$ ipython --no-banner

In [1]: import numpy as np

In [2]: import numpy.linalg as la

In [3]: np.set_printoptions(precision=2, suppress=True, linewidth=140)

In [4]: feats = np.array([[2.89, 2.16, -4.29, -0.46],
   ...:     [2.16, 0.29, 0.59, -2.82],
   ...:     [-4.29, 0.59, 1.98, -1.95],
   ...:     [-0.46, -2.82, -1.95, -0.16]])

In [5]: feats
Out[5]: 
array([[ 2.89,  2.16, -4.29, -0.46],
       [ 2.16,  0.29,  0.59, -2.82],
       [-4.29,  0.59,  1.98, -1.95],
       [-0.46, -2.82, -1.95, -0.16]])

In [6]: rng = np.random.default_rng(454)

In [7]: lab = rng.permutation(4)

In [8]: Y = feats[:, lab] * rng.choice([-1, 1], 4)

In [9]: Y
Out[9]: 
array([[-4.29, -2.16,  0.46, -2.89],
       [ 0.59, -0.29,  2.82, -2.16],
       [ 1.98, -0.59,  1.95,  4.29],
       [-1.95,  2.82,  0.16,  0.46]])

In [10]: left, _, Vh = la.svd(feats.T @ Y)

In [11]: lab
Out[11]: array([2, 1, 3, 0])

In [12]: np.round(la.lstsq(feats, Y)[0], 2) + 0
Out[12]: 
array([[ 0.,  0.,  0., -1.],
       [ 0., -1.,  0.,  0.],
       [ 1.,  0.,  0.,  0.],
       [ 0.,  0., -1.,  0.]])

In [13]: np.round(left @ Vh, 2) + 0
Out[13]: 
array([[ 0.,  0.,  0., -1.],
       [ 0., -1.,  0.,  0.],
       [ 1.,  0.,  0.,  0.],
       [ 0.,  0., -1.,  0.]])

In [14]: x = np.array([2, 1, 0, 2])

In [15]: rhs = feats @ x

In [16]: b, lr = np.zeros(4), 1 / la.norm(feats, 2) ** 2

In [17]: for i in range(20):
    ...:     b -= lr * feats.T @ (feats @ b - rhs)
    ...:     if i % 5 == 0: print(i, round(la.norm(feats @ b - rhs), 2))
    ...: 
0 5.92
5 2.14
10 0.78
15 0.28

In [18]: b
Out[18]: array([ 1.99,  0.99, -0.02,  1.97])

In [19]: w1 = np.array([[-8, -1, -7, 3, -9, 8],
    ...:     [-8, 6, 2, 4, 3, 6],
    ...:     [-9, 4, 5, 6, 9, -5],
    ...:     [4, 5, 0, -9, 5, 3]])

In [20]: b = np.array([0, 2, -2, -1, 0, 1])

In [21]: hid = np.maximum(feats @ w1 + b, 0)

In [22]: (hid > 0).astype(int)
Out[22]: 
array([[0, 0, 0, 0, 0, 1],
       [0, 0, 0, 1, 0, 1],
       [1, 1, 1, 1, 1, 0],
       [1, 0, 0, 0, 0, 0]])

In [23]: la.matrix_rank(hid)
Out[23]: np.int64(4)

In [24]: (hid > 0).mean(axis=0)
Out[24]: array([0.5 , 0.25, 0.25, 0.5 , 0.25, 0.5 ])

In [25]: C = np.array([[-1, 1], [-2, -2], [-1, 0], [0, 2], [2, 0], [-1, 1]])

In [26]: hid @ C
Out[26]: 
array([[-57.15,  57.15],
       [ -8.61,  79.73],
       [ 37.81,  23.82],
       [-43.15,  43.15]])

In [27]: w1 @ C
Out[27]: 
array([[ -9,   8],
       [ -6,  -6],
       [ 19, -10],
       [ -7, -21]])

In [28]: X = np.load("layer11.npy")

In [29]: X
Out[29]: 
array([[ 1,  2, -2, -3, -1,  2],
       [ 0, -2, -3,  2, -3, -2],
       [ 0,  0,  2,  0,  0,  3],
       [ 0,  0,  0,  0,  1, -1],
       [ 0,  0,  0,  0, -1, -2],
       [ 0,  0,  0,  0,  0,  0]])

In [30]: np.argsort(-la.norm(X, axis=0).round(6), kind="stable")[:3]
Out[30]: array([5, 2, 3])

In [31]: [round(float(x), 2) for x in la.svd(X, compute_uv=False)[:3]]
Out[31]: [6.38, 4.63, 3.0]

In [32]: blk = np.stack([X, 4 * X, X[::-1]])

In [33]: la.matrix_rank(blk)
Out[33]: array([5, 5, 5])

In [34]: (blk @ X.T).shape
Out[34]: (3, 6, 6)

In [35]: r = la.matrix_rank(X)

In [36]: r
Out[36]: np.int64(5)

In [37]: ns = la.svd(X)[2][r:].T

In [38]: np.allclose(X @ ns, 0)
Out[38]: True

In [39]: la.matrix_rank(X.T @ X), la.matrix_rank(X @ X.T)
Out[39]: (np.int64(5), np.int64(5))

In [40]: np.round(X @ ns, 2) + 0
Out[40]: 
array([[0.],
       [0.],
       [0.],
       [0.],
       [0.],
       [0.]])

In [41]: [int(la.matrix_rank(X[:i])) for i in range(1, len(X) + 1)]
Out[41]: [1, 2, 3, 4, 5, 5]

In [42]: left, s, Vh = la.svd(X)

In [43]: vecs = Vh[:(s > 1e-8).sum()]

In [44]: x = X[0] + 5 * X[2] + rng.integers(2) * np.eye(6)[2]

In [45]: x
Out[45]: array([ 1.,  2.,  8., -3., -1., 17.])

In [46]: np.diag(vecs.T @ vecs)
Out[46]: array([0.67, 0.67, 1.  , 0.67, 1.  , 1.  ])

In [47]: K = np.loadtxt("arr.csv", delimiter=",")

In [48]: K
Out[48]: 
array([[ 70.,  -6., -35.,  -4.],
       [ -6.,  24., -19., -12.],
       [-35., -19.,  78.,  47.],
       [ -4., -12.,  47.,  70.]])

In [49]: left, s, Vh = la.svd(K, full_matrices=False)

In [50]: (s > 1e-8).sum()
Out[50]: np.int64(4)

In [51]: np.round(left.T @ left, 2) + 0
Out[51]: 
array([[1., 0., 0., 0.],
       [0., 1., 0., 0.],
       [0., 0., 1., 0.],
       [0., 0., 0., 1.]])

In [52]: left.shape, s.shape, Vh.shape
Out[52]: ((4, 4), (4,), (4, 4))

In [53]: Y = K[0, 0] * K[1:] - np.outer(K[1:, 0], K[0])

In [54]: Y
Out[54]: 
array([[    0.,  1644., -1540.,  -864.],
       [    0., -1540.,  4235.,  3150.],
       [    0.,  -864.,  3150.,  4884.]])

In [55]: la.matrix_rank(Y), la.matrix_rank(K)
Out[55]: (np.int64(3), np.int64(4))

In [56]: np.flatnonzero(~Y.round(6).any(axis=1))
Out[56]: array([], dtype=int64)

In [57]: K.reshape(2, -1)
Out[57]: 
array([[ 70.,  -6., -35.,  -4.,  -6.,  24., -19., -12.],
       [-35., -19.,  78.,  47.,  -4., -12.,  47.,  70.]])

In [58]: blk = K.reshape(4, 2, -1)

In [59]: blk.sum(axis=1)
Out[59]: 
array([[ 35., -10.],
       [-25.,  12.],
       [ 43.,  28.],
       [ 43.,  58.]])

In [60]: blk[:, 0]
Out[60]: 
array([[ 70.,  -6.],
       [ -6.,  24.],
       [-35., -19.],
       [ -4., -12.]])

In [61]: blk.shape
Out[61]: (4, 2, 2)

In [62]: m1 = np.array([[3, 0, -1], [-6, -6, 0], [-6, 3, 3]])

In [63]: x = np.array([3, 7, 6])

In [64]: h = np.maximum(m1 @ x, 0)

In [65]: np.maximum(m1 @ x, 0) - np.maximum(-m1 @ x, 0)
Out[65]: array([  3, -60,  21])

In [66]: np.maximum(m1 @ (3 * x), 0)
Out[66]: array([ 9,  0, 63])

In [67]: m1.T @ h
Out[67]: array([-117,   63,   60])

In [68]: m1 * (h > 1e-9)[:, None]
Out[68]: 
array([[ 3,  0, -1],
       [ 0,  0,  0],
       [-6,  3,  3]])

In [69]: h
Out[69]: array([ 3,  0, 21])

In [70]: np.tanh(m1 @ x)
Out[70]: array([ 1., -1.,  1.])

In [71]: left, s, Vh = la.svd(m1)

In [72]: vecs = Vh[:(s > 1e-8).sum()]

In [73]: x = m1[1] + -1 * m1[0] + rng.integers(2) * np.eye(3)[1]

In [74]: x
Out[74]: array([-9., -6.,  1.])

In [75]: np.diag(vecs.T @ vecs)
Out[75]: array([0.91, 0.91, 0.18])

In [76]: round(float(np.trace(la.pinv(m1) @ m1)), 2)
Out[76]: 2.0

In [77]: np.abs(np.diag(la.qr(m1)[1])) > 1e-9
Out[77]: array([ True,  True, False])

In [78]: la.lstsq(m1[:-1].T, m1[-1])[2]
Out[78]: np.int32(2)

In [79]: cov = m1.T @ m1

In [80]: np.round(la.svd(m1, compute_uv=False) ** 2, 2) + 0
Out[80]: array([91.77, 44.23,  0.  ])

In [81]: np.diag(cov)
Out[81]: array([81, 45, 10])

In [82]: cov
Out[82]: 
array([[ 81,  18, -21],
       [ 18,  45,   9],
       [-21,   9,  10]])

In [83]: la.matrix_rank(cov)
Out[83]: np.int64(2)

In [84]: la.matrix_rank(m1, rtol=0.1)
Out[84]: np.int64(2)

In [85]: round(la.norm(m1, 2) / la.norm(m1), 2)
Out[85]: np.float64(0.82)

In [86]: [round(float(x), 2) for x in la.svd(m1, compute_uv=False)[:3]]
Out[86]: [9.58, 6.65, 0.0]

In [87]: A = np.diag(3 * np.array([1, -1, -1, -1, 2])) + np.array([[2, 1, -3, -2, -3],
    ...:     [0, -3, 3, 1, 1],
    ...:     [-2, -3, 3, 2, 2],
    ...:     [1, -2, 2, 3, 2],
    ...:     [-1, 3, 0, -1, 2]])

In [88]: A
Out[88]: 
array([[ 5,  1, -3, -2, -3],
       [ 0, -6,  3,  1,  1],
       [-2, -3,  0,  2,  2],
       [ 1, -2,  2,  0,  2],
       [-1,  3,  0, -1,  8]])

In [89]: q, vecs = la.qr(A[:, :4])[0], la.qr(A[:, 4:])[0]

In [90]: s = la.svd(q.T @ vecs, compute_uv=False)

In [91]: np.degrees(np.arccos(s.clip(0, 1)))
Out[91]: array([38.32])

In [92]: s
Out[92]: array([0.78])

In [93]: J = np.triu(rng.random((6, 6)) < 0.4, 1).astype(int)

In [94]: J = J + J.T

In [95]: J
Out[95]: 
array([[0, 0, 1, 1, 1, 1],
       [0, 0, 0, 0, 1, 1],
       [1, 0, 0, 1, 1, 0],
       [1, 0, 1, 0, 0, 0],
       [1, 1, 1, 0, 0, 0],
       [1, 1, 0, 0, 0, 0]])

In [96]: np.trace(J @ J @ J) // 6
Out[96]: np.int64(2)

In [97]: low = np.diag(J.sum(axis=1)) - J

In [98]: low
Out[98]: 
array([[ 4,  0, -1, -1, -1, -1],
       [ 0,  2,  0,  0, -1, -1],
       [-1,  0,  3, -1, -1,  0],
       [-1,  0, -1,  2,  0,  0],
       [-1, -1, -1,  0,  3,  0],
       [-1, -1,  0,  0,  0,  2]])

In [99]: round(la.det(low[1:, 1:]))
Out[99]: 29

In [100]: E = np.load("mat.npy")

In [101]: E
Out[101]: 
array([[ 0,  0,  0,  0],
       [ 0,  0,  0,  0],
       [ 0,  0,  4, -2],
       [ 0,  0, -2,  1]])

In [102]: vals, vecs = la.eigh(E)

In [103]: x = np.array([8, 9, 8, 0])

In [104]: (np.sign(vecs[:, -1].round(6)) == np.sign(vecs[0, -1].round(6))).astype(int)
Out[104]: array([1, 1, 0, 0])

In [105]: x @ E @ x
Out[105]: np.int64(256)

In [106]: round(x @ E @ x / (x @ x), 2), vals[0], vals[-1]
Out[106]: (np.float64(1.22), np.float64(0.0), np.float64(5.0))

In [107]: left, s, Vh = la.svd(E)

In [108]: vecs = Vh[:(s > 1e-8).sum()]

In [109]: x = E[2] + 2 * E[1] + rng.integers(2) * np.eye(4)[2]

In [110]: x
Out[110]: array([ 0.,  0.,  5., -2.])

In [111]: np.allclose(vecs.T @ vecs @ x, x)
Out[111]: False

In [112]: np.allclose(E[:-1].T @ la.lstsq(E[:-1].T, E[-1])[0], E[-1])
Out[112]: True

In [113]: round(np.trace(la.pinv(E) @ E), 2)
Out[113]: np.float64(1.0)

In [114]: r = la.matrix_rank(E)

In [115]: r
Out[115]: np.int64(1)

In [116]: ns = la.svd(E)[2][r:].T

In [117]: ns.shape
Out[117]: (4, 3)

In [118]: [int(la.matrix_rank(E[:i])) for i in range(1, len(E) + 1)]
Out[118]: [0, 0, 1, 1]

In [119]: E @ ns
Out[119]: 
array([[0., 0., 0.],
       [0., 0., 0.],
       [0., 0., 0.],
       [0., 0., 0.]])

In [120]: np.allclose(E @ ns, 0)
Out[120]: True

In [121]: ns @ ns.T
Out[121]: 
array([[1. , 0. , 0. , 0. ],
       [0. , 1. , 0. , 0. ],
       [0. , 0. , 0.2, 0.4],
       [0. , 0. , 0.4, 0.8]])

In [122]: la.matrix_rank(E.T @ E), la.matrix_rank(E @ E.T)
Out[122]: (np.int64(1), np.int64(1))

In [123]: data = np.array([[1.0, 0.5, 0.25, 0.12, 0.06, 0.03],
     ...:     [0.5, 1.0, 0.5, 0.25, 0.12, 0.06],
     ...:     [0.25, 0.5, 1.0, 0.5, 0.25, 0.12],
     ...:     [0.12, 0.25, 0.5, 1.0, 0.5, 0.25],
     ...:     [0.06, 0.12, 0.25, 0.5, 1.0, 0.5],
     ...:     [0.03, 0.06, 0.12, 0.25, 0.5, 1.0]])

In [124]: vals, vecs = la.eigh(data)

In [125]: x = np.array([2, 8, 0, 0, 1, -7])

In [126]: (np.sign(vecs[:, -1].round(6)) == np.sign(vecs[0, -1].round(6))).astype(int)
Out[126]: array([1, 1, 1, 1, 1, 1])

In [127]: np.abs(data).sum(axis=1).max(), np.round(np.abs(vals).max(), 2)
Out[127]: (np.float64(2.62), np.float64(2.39))

In [128]: round(float(x @ data @ x), 2)
Out[128]: 121.6

In [129]: round(float(x @ data @ x / (x @ x)), 2), round(float(vals[0]), 2), round(vals[-1], 2)
Out[129]: (1.03, 0.36, np.float64(2.39))

In [130]: x = np.array([2, 0, 5, 0, -4, 1])

In [131]: rhs = data @ x

In [132]: rhs
Out[132]: array([ 3.04,  3.08,  4.62,  0.99, -2.13, -0.34])

In [133]: la.solve(data, rhs)
Out[133]: array([ 2.,  0.,  5.,  0., -4.,  1.])

In [134]: la.solve(data, data[:, 0])
Out[134]: array([1., 0., 0., 0., 0., 0.])

In [135]: la.solve(data, 2 * rhs)
Out[135]: array([ 4.,  0., 10.,  0., -8.,  2.])

In [136]: q, vecs = la.qr(data[:, :2])[0], la.qr(data[:, 2:])[0]

In [137]: s = la.svd(q.T @ vecs, compute_uv=False)

In [138]: np.degrees(np.arccos(s.clip(0, 1)))
Out[138]: array([34.64, 85.53])

In [139]: f = np.array([2, 1, -1, 1, 1, 0])

In [140]: Y = data + np.outer(f, np.eye(6)[5])

In [141]: la.matrix_rank(Y - data)
Out[141]: np.int64(1)

In [142]: la.matrix_rank(la.inv(Y) - la.inv(data), tol=1e-8)
Out[142]: np.int64(1)
